>>> import numpy as np
>>> np.set_printoptions(suppress=True, linewidth=160)
>>> def rd(a):
...     return np.round(a, 2) + 0
... 
>>> A = np.tanh(np.array([[0.3],
...     [-0.5],
...     [1.3],
...     [-0.5],
...     [1.2],
...     [-0.9],
...     [1.6],
...     [-0.8],
...     [-1.4],
...     [-0.6],
...     [0.1],
...     [-0.2],
...     [-1.8],
...     [1.5],
...     [0.4],
...     [0.5],
...     [1.0],
...     [1.3]]) @ np.array([[-0.6, 1.3, 0.8]]))
>>> rd(A)
array([[-0.18,  0.37,  0.24],
       [ 0.29, -0.57, -0.38],
       [-0.65,  0.93,  0.78],
       [ 0.29, -0.57, -0.38],
       [-0.62,  0.92,  0.74],
       [ 0.49, -0.82, -0.62],
       [-0.74,  0.97,  0.86],
       [ 0.45, -0.78, -0.56],
       [ 0.69, -0.95, -0.81],
       [ 0.35, -0.65, -0.45],
       [-0.06,  0.13,  0.08],
       [ 0.12, -0.25, -0.16],
       [ 0.79, -0.98, -0.89],
       [-0.72,  0.96,  0.83],
       [-0.24,  0.48,  0.31],
       [-0.29,  0.57,  0.38],
       [-0.54,  0.86,  0.66],
       [-0.65,  0.93,  0.78]])
>>> rd(np.abs(np.linalg.svd(A)[2][-1]))
array([0.63, 0.18, 0.75])
>>> np.linalg.cond(A) > 100
np.True_
>>> rd(np.linalg.norm(A, 2) / np.linalg.norm(A))
np.float64(1.0)
>>> [round(float(x), 2) for x in np.linalg.svd(A, compute_uv=False)[:3]]
[4.62, 0.28, 0.01]
>>> d = np.linalg.norm(A[:, None] - A[None], axis=-1)
>>> rd(d[:5, :5])
array([[0.  , 1.22, 0.91, 1.22, 0.86],
       [1.22, 0.  , 2.12, 0.  , 2.07],
       [0.91, 2.12, 0.  , 2.12, 0.05],
       [1.22, 0.  , 2.12, 0.  , 2.07],
       [0.86, 2.07, 0.05, 2.07, 0.  ]])
>>> np.unravel_index(d.round(6).argmax(), d.shape)
(np.int64(6), np.int64(12))
>>> (d + 1e9 * np.eye(18)).round(6).argmin(axis=1)
array([14,  3, 17,  1,  2,  7, 13,  5, 12,  1,  0,  1,  8,  6, 15, 14,  4,  2])
>>> rd(np.linalg.norm(A, axis=1))
array([0.47, 0.75, 1.38, 0.75, 1.33, 1.14, 1.49, 1.06, 1.42, 0.86, 0.16, 0.32, 1.55, 1.46, 0.62, 0.75, 1.21, 1.38])
>>> u = np.array([1, -5, -7])
>>> rd(np.convolve(A[9], u))
array([ 0.35, -2.38,  0.4 ,  6.8 ,  3.12])
>>> hat = A @ np.linalg.solve(A.T @ A, A.T)
>>> rd(hat @ A[:, 1])
array([ 0.37, -0.57,  0.93, -0.57,  0.92, -0.82,  0.97, -0.78, -0.95, -0.65,  0.13, -0.25, -0.98,  0.96,  0.48,  0.57,  0.86,  0.93])
>>> rd(np.trace(hat))
np.float64(3.0)
>>> lab = A[:, 1] > np.median(A[:, 1])
>>> u = A[lab].mean(axis=0) - A[~lab].mean(axis=0)
>>> rd((((A - A.mean(axis=0)) @ u > 0) == lab).mean())
np.float64(0.94)
>>> rd(u)
array([-0.89,  1.38,  1.08])
>>> np.argsort(-np.abs(u).round(6), kind="stable")
array([1, 2, 0])
